>>> import numpy as np
>>> np.set_printoptions(precision=2, suppress=True, linewidth=140)
>>> rd = lambda a: np.round(a, 2) + 0
>>> F = np.load("layer11.npy")
>>> F
array([[ 1.1,  0.2, -0.5,  1.8,  0.8],
       [-1.1,  1.5,  1.4, -0.2,  0. ],
       [-0.2, -1.2, -0.3,  0.9,  1.3],
       [ 1.8, -0.9,  0.9,  0.8, -0.1],
       [-0.6,  0.2,  1.2,  1.6, -0.2],
       [-1.1, -0.9, -0.4,  1. ,  1. ],
       [ 0. , -0.1, -0.1, -1.1, -0.5],
       [ 0.6,  0.7, -0.4,  0.2, -1.7]])
>>> r0, r1 = F[1], F[0]
>>> rd(r0 @ r1)
np.float64(-1.97)
>>> pr = (r0 @ r1) / (r0 @ r0) * r0
>>> rd((r1 - pr) @ r0)
np.float64(0.0)
>>> x = np.array([3, -4, 2, 3, -2])
>>> rhs = F @ x
>>> c, lr = np.zeros(5), 1 / np.linalg.norm(F, 2) ** 2
>>> for i in range(300):
...     c -= lr * F.T @ (F @ c - rhs)
...     if i % 50 == 0: print(i, round(np.linalg.norm(F @ c - rhs), 2))
... 
0 6.6
50 0.01
100 0.0
150 0.0
200 0.0
250 0.0
>>> rd(np.linalg.cond(F))
np.float64(2.87)
>>> rd(c)
array([ 3., -4.,  2.,  3., -2.])
>>> np.linalg.norm(F, axis=1).argmax()
np.int64(3)
>>> rd(np.linalg.norm(F, 2))
np.float64(3.71)
>>> rd(np.linalg.norm(F, 1)), rd(np.linalg.norm(F, np.inf))
(np.float64(7.6), np.float64(4.5))
>>> rd(np.linalg.norm(F[5] - F[6]))
np.float64(2.93)
>>> q, V = np.linalg.qr(F[:, :4])[0], np.linalg.qr(F[:, 4:])[0]
>>> sv = np.linalg.svd(q.T @ V, compute_uv=False)
>>> rd(np.linalg.norm(q @ q.T - V @ V.T, 2))
np.float64(1.0)
>>> rd(np.degrees(np.arccos(sv.clip(0, 1))))
array([42.45])
>>> x = np.array([0, 1, 1, 2, 1])
>>> rhs = F @ x
>>> rd(np.linalg.lstsq(F, rhs)[0])
array([0., 1., 1., 2., 1.])
>>> rd(rhs)
array([ 4.1,  2.5,  1.6,  1.5,  4.4,  1.7, -2.9, -1. ])
>>> rd(np.linalg.pinv(F) @ F)
array([[1., 0., 0., 0., 0.],
       [0., 1., 0., 0., 0.],
       [0., 0., 1., 0., 0.],
       [0., 0., 0., 1., 0.],
       [0., 0., 0., 0., 1.]])
>>> rng = np.random.default_rng(25)
>>> rhs = rhs + 0.1 * rng.normal(size=8)
>>> rd(rhs)
array([ 4.14,  2.5 ,  1.55,  1.27,  4.4 ,  1.79, -2.8 , -1.05])
>>> c, *_ = np.linalg.lstsq(F, rhs)
>>> [round(float(np.linalg.norm(np.linalg.solve(F.T @ F + lam * np.eye(5), F.T @ rhs))), 2) for lam in (0, 1, 10, 100)]
[2.64, 2.3, 1.19, 0.22]
>>> rd(np.linalg.norm(rhs - F @ c))
np.float64(0.15)
>>> rd(F.T @ (rhs - F @ c))
array([0., 0., 0., 0., 0.])
>>> A = np.array([[8, 9, -6, 9, -1, 6, 5, 9, -3],
...     [6, 0, -4, 3, 6, 2, 2, 3, 4],
...     [8, 9, -6, 9, -1, 6, 5, 9, -3],
...     [5, 7, 4, -4, 7, 7, 9, 6, 3]])
>>> left, sv, VT = np.linalg.svd(A)
>>> V = VT[:(sv > 1e-8).sum()]
>>> x = A[1] + -3 * A[0] + rng.integers(2) * np.eye(9)[0]
>>> x
array([-17., -27.,  14., -24.,   9., -16., -13., -24.,  13.])
>>> rd(np.linalg.norm(x - V.T @ V @ x))
np.float64(0.84)
>>> np.argsort(-np.linalg.norm(A, axis=0).round(6), kind="stable")[:3]
array([1, 7, 0])
>>> m1 = np.load("run4.npy")
>>> m1
array([[0, 2, 0, 0, 0, 0, 0, 0, 0],
       [2, 0, 0, 0, 0, 0, 0, 0, 0],
       [0, 0, 0, 0, 0, 0, 0, 0, 0],
       [0, 0, 2, 0, 0, 0, 0, 0, 0],
       [0, 0, 0, 0, 0, 0, 0, 0, 0],
       [0, 0, 0, 1, 0, 0, 0, 0, 0],
       [0, 0, 0, 0, 1, 0, 0, 0, 0],
       [0, 0, 0, 0, 0, 0, 0, 0, 0],
       [0, 0, 0, 0, 0, 0, 2, 0, 0]])
>>> left, sv, VT = np.linalg.svd(m1)
>>> V = VT[:(sv > 1e-8).sum()]
>>> x = m1[7] + -1 * m1[5] + rng.integers(2) * np.eye(9)[1]
>>> x
array([ 0.,  0.,  0., -1.,  0.,  0.,  0.,  0.,  0.])
>>> np.allclose(V.T @ V @ x, x)
True
>>> np.linalg.matrix_rank(np.vstack([m1, x]))
np.int64(6)
>>> rd(np.linalg.norm(x - V.T @ V @ x))
np.float64(0.0)
>>> V.T @ V
array([[1., 0., 0., 0., 0., 0., 0., 0., 0.],
       [0., 1., 0., 0., 0., 0., 0., 0., 0.],
       [0., 0., 1., 0., 0., 0., 0., 0., 0.],
       [0., 0., 0., 1., 0., 0., 0., 0., 0.],
       [0., 0., 0., 0., 1., 0., 0., 0., 0.],
       [0., 0., 0., 0., 0., 0., 0., 0., 0.],
       [0., 0., 0., 0., 0., 0., 1., 0., 0.],
       [0., 0., 0., 0., 0., 0., 0., 0., 0.],
       [0., 0., 0., 0., 0., 0., 0., 0., 0.]])
>>> np.abs(np.diag(np.linalg.qr(m1)[1])) > 1e-9
array([ True,  True,  True,  True,  True, False,  True, False, False])
>>> np.unique(m1.round(6), axis=0).shape
(7, 9)
>>> rd(m1 @ np.linalg.pinv(m1) @ m1)
array([[0., 2., 0., 0., 0., 0., 0., 0., 0.],
       [2., 0., 0., 0., 0., 0., 0., 0., 0.],
       [0., 0., 0., 0., 0., 0., 0., 0., 0.],
       [0., 0., 2., 0., 0., 0., 0., 0., 0.],
       [0., 0., 0., 0., 0., 0., 0., 0., 0.],
       [0., 0., 0., 1., 0., 0., 0., 0., 0.],
       [0., 0., 0., 0., 1., 0., 0., 0., 0.],
       [0., 0., 0., 0., 0., 0., 0., 0., 0.],
       [0., 0., 0., 0., 0., 0., 2., 0., 0.]])
>>> np.linalg.lstsq(m1[:-1].T, m1[-1])[2]
np.int32(5)
>>> A2 = np.array([[2, 4, 4, 4, 1, 0, 2, 5, 3],
...     [0, 0, 5, 3, 5, 0, 0, 3, 1],
...     [4, 0, 1, 0, 1, 4, 3, 5, 5],
...     [4, 3, 5, 5, 0, 2, 1, 4, 3],
...     [0, 2, 2, 1, 1, 5, 3, 1, 4],
...     [2, 1, 1, 0, 4, 5, 2, 4, 5],
...     [2, 5, 2, 3, 0, 3, 5, 2, 3],
...     [4, 2, 3, 0, 3, 5, 1, 3, 4],
...     [0, 2, 1, 5, 0, 4, 4, 4, 4]])
>>> K = A2 + A2.T
>>> K
array([[ 4,  4,  8,  8,  1,  2,  4,  9,  3],
       [ 4,  0,  5,  6,  7,  1,  5,  5,  3],
       [ 8,  5,  2,  5,  3,  5,  5,  8,  6],
       [ 8,  6,  5, 10,  1,  2,  4,  4,  8],
       [ 1,  7,  3,  1,  2,  9,  3,  4,  4],
       [ 2,  1,  5,  2,  9, 10,  5,  9,  9],
       [ 4,  5,  5,  4,  3,  5, 10,  3,  7],
       [ 9,  5,  8,  4,  4,  9,  3,  6,  8],
       [ 3,  3,  6,  8,  4,  9,  7,  8,  8]])
>>> evals, V = np.linalg.eigh(K)
>>> x = np.array([1, 0, 2, -1, 0, -1, -3, -3, 2])
>>> x @ K @ x
np.int64(-52)
>>> np.abs(K).sum(axis=1).max(), rd(np.abs(evals).max())
(np.int64(56), np.float64(47.7))
>>> rd(np.linalg.eigvalsh(K[1:, 1:]))
array([-9.55, -4.94, -3.08,  1.35,  3.45,  6.3 , 11.14, 43.33])
>>> q, R = np.linalg.qr(K)
>>> rd(q @ R)
array([[ 4.,  4.,  8.,  8.,  1.,  2.,  4.,  9.,  3.],
       [ 4.,  0.,  5.,  6.,  7.,  1.,  5.,  5.,  3.],
       [ 8.,  5.,  2.,  5.,  3.,  5.,  5.,  8.,  6.],
       [ 8.,  6.,  5., 10.,  1.,  2.,  4.,  4.,  8.],
       [ 1.,  7.,  3.,  1.,  2.,  9.,  3.,  4.,  4.],
       [ 2.,  1.,  5.,  2.,  9., 10.,  5.,  9.,  9.],
       [ 4.,  5.,  5.,  4.,  3.,  5., 10.,  3.,  7.],
       [ 9.,  5.,  8.,  4.,  4.,  9.,  3.,  6.,  8.],
       [ 3.,  3.,  6.,  8.,  4.,  9.,  7.,  8.,  8.]])
>>> q.shape, R.shape
((9, 9), (9, 9))
>>> rd(np.trace(q @ q.T))
np.float64(9.0)
>>> rd(np.abs(np.diag(R)))
array([16.46,  7.55,  8.48,  7.32,  7.99,  6.3 ,  6.01,  5.58,  3.2 ])
>>> np.allclose(R.T @ R, K.T @ K)
True
>>> rd(abs(R[0, 0])), rd(np.linalg.norm(K[:, 0]))
(np.float64(16.46), np.float64(16.46))
>>> rd(np.linalg.eigvalsh(K).min())
np.float64(-9.82)
>>> J = np.load("data.npy")
>>> J
array([[ 1,  0,  0,  0,  0,  0,  0,  0],
       [ 2,  1,  0,  0,  0,  0,  0,  0],
       [-8,  2,  1,  0,  0,  0,  0,  0],
       [ 2, -1,  7,  1,  0,  0,  0,  0],
       [-9, -6,  5,  4,  1,  0,  0,  0],
       [ 6, -6, -8, -7, -7,  1,  0,  0],
       [-8,  1,  8, -5, -5, -1,  1,  0],
       [-8, -9,  9,  9, -9, -7, -7,  1]])
>>> A2 = np.array([[0, 1],
...     [-2, -2],
...     [1, 1],
...     [-1, 1],
...     [0, 0],
...     [2, 1],
...     [-2, -1],
...     [-2, -1]])
>>> np.einsum("ij->j", J)
array([-22, -18,  22,   2, -20,  -7,  -6,   1])
>>> np.einsum("ik,kj->ji", J, A2)
array([[  0,  -2,  -3,   8,  13,  13,   7,  16],
       [  1,   0, -11,  12,  12,   4,  -9,  27]])
>>> np.vstack([J, A2.T]).shape
(10, 8)
>>> np.einsum("ij,ij->i", J, J)
array([  1,   5,  69,  55, 159, 235, 181, 487])
>>> np.linalg.matrix_rank(np.vstack([J, A2.T]))
np.int64(8)
>>> mat = np.load("w.npy")
>>> rd(mat)
array([[  9.58,  11.55, -13.49, -15.6 ,  -9.71,  11.64,  -0.09,   5.84],
       [  7.86,   9.74, -11.39, -13.92,  -8.51,  10.16,  -0.43,   5.18],
       [  2.53,   3.98,  -4.63,  -8.03,  -4.48,   5.13,  -1.16,   2.75],
       [  1.41,   2.71,  -3.11,  -6.5 ,  -3.5 ,   3.9 ,  -1.18,   2.09],
       [  1.24,   2.52,  -2.87,  -6.24,  -3.34,   3.69,  -1.18,   1.97],
       [  0.9 ,   2.11,  -2.37,  -5.7 ,  -3.01,   3.27,  -1.16,   1.74],
       [  0.5 ,   1.64,  -1.79,  -5.02,  -2.6 ,   2.75,  -1.11,   1.44],
       [ -0.27,   0.62,  -0.52,  -3.28,  -1.6 ,   1.5 ,  -0.88,   0.7 ],
       [ -0.51,   0.17,   0.05,  -2.14,  -1.  ,   0.78,  -0.61,   0.25],
       [ -0.53,   0.09,   0.15,  -1.85,  -0.85,   0.61,  -0.53,   0.14],
       [ -0.52,   0.03,   0.21,  -1.59,  -0.73,   0.48,  -0.44,   0.06],
       [ -0.5 ,   0.  ,   0.25,  -1.37,  -0.62,   0.37,  -0.37,   0.  ],
       [ -0.47,  -0.02,   0.27,  -1.2 ,  -0.54,   0.3 ,  -0.32,  -0.04],
       [ -0.41,  -0.04,   0.27,  -0.93,  -0.42,   0.19,  -0.23,  -0.1 ],
       [ -0.34,  -0.04,   0.25,  -0.74,  -0.34,   0.12,  -0.16,  -0.12],
       [ -0.25,  -0.03,   0.2 ,  -0.5 ,  -0.23,   0.06,  -0.09,  -0.12],
       [ -0.14,  -0.01,   0.13,  -0.28,  -0.13,   0.02,  -0.03,  -0.1 ],
       [ -0.07,   0.  ,   0.07,  -0.14,  -0.07,   0.01,  -0.01,  -0.06],
       [  0.01,   0.  ,  -0.01,   0.01,   0.01,   0.  ,   0.  ,   0.01],
       [  0.08,  -0.01,  -0.09,   0.18,   0.09,   0.01,  -0.02,   0.11],
       [  0.15,  -0.06,  -0.19,   0.38,   0.22,   0.03,  -0.09,   0.29],
       [ -0.62,  -1.36,   0.07,   1.34,   1.15,   0.14,  -1.51,   1.84],
       [ -2.87,  -3.98,   1.63,   2.36,   2.48,  -0.14,  -3.84,   3.58],
       [ -3.55,  -4.74,   2.15,   2.63,   2.85,  -0.26,  -4.47,   4.  ],
       [ -7.69,  -9.2 ,   5.4 ,   4.19,   4.97,  -1.17,  -8.03,   6.08],
       [ -8.01,  -9.54,   5.66,   4.31,   5.13,  -1.25,  -8.29,   6.23],
       [-12.94, -14.73,   9.72,   6.13,   7.55,  -2.55, -12.18,   8.22]])
>>> W1 = np.array([[1, 1], [5, 2], [1, 5], [3, 0], [4, 1], [2, 4], [4, 0], [3, 3]])
>>> c = np.array([1, -2])
>>> hid = np.maximum(mat @ W1 + c, 0)
>>> np.linalg.matrix_rank(hid)
np.int64(2)
>>> rd((hid > 0).mean(axis=0))
array([0.26, 0.59])
>>> cent = np.array([[-2, 3], [2, 4]])
>>> (hid @ cent).round(6).argmax(axis=1)
array([1, 1, 1, 1, 1, 1, 1, 1, 1, 1, 0, 0, 0, 0, 0, 0, 0, 1, 1, 1, 1, 1, 1, 1, 1, 1, 1])
>>> left, sv, VT = np.linalg.svd(mat)
>>> V = VT[:(sv > 1e-8).sum()]
>>> x = mat[8] + 2 * mat[10] + rng.integers(2) * np.eye(8)[2]
>>> rd(x)
array([-1.56,  0.23,  0.48, -5.31, -2.45,  1.74, -1.5 ,  0.37])
>>> rd(np.diag(V.T @ V))
array([0.36, 0.28, 0.38, 0.7 , 0.21, 0.2 , 0.35, 0.53])
>>> np.linalg.matrix_rank(np.vstack([mat, x]))
np.int64(3)
>>> np.allclose(V.T @ V @ x, x)
True
>>> rd(V.T @ V)
array([[ 0.36,  0.26, -0.32,  0.14,  0.  ,  0.07,  0.19,  0.03],
       [ 0.26,  0.28, -0.21, -0.11, -0.13,  0.07,  0.21, -0.11],
       [-0.32, -0.21,  0.38, -0.05,  0.02, -0.18, -0.02, -0.22],
       [ 0.14, -0.11, -0.05,  0.7 ,  0.35, -0.2 ,  0.09,  0.06],
       [ 0.  , -0.13,  0.02,  0.35,  0.21, -0.09, -0.05,  0.11],
       [ 0.07,  0.07, -0.18, -0.2 , -0.09,  0.2 , -0.14,  0.23],
       [ 0.19,  0.21, -0.02,  0.09, -0.05, -0.14,  0.35, -0.34],
       [ 0.03, -0.11, -0.22,  0.06,  0.11,  0.23, -0.34,  0.53]])
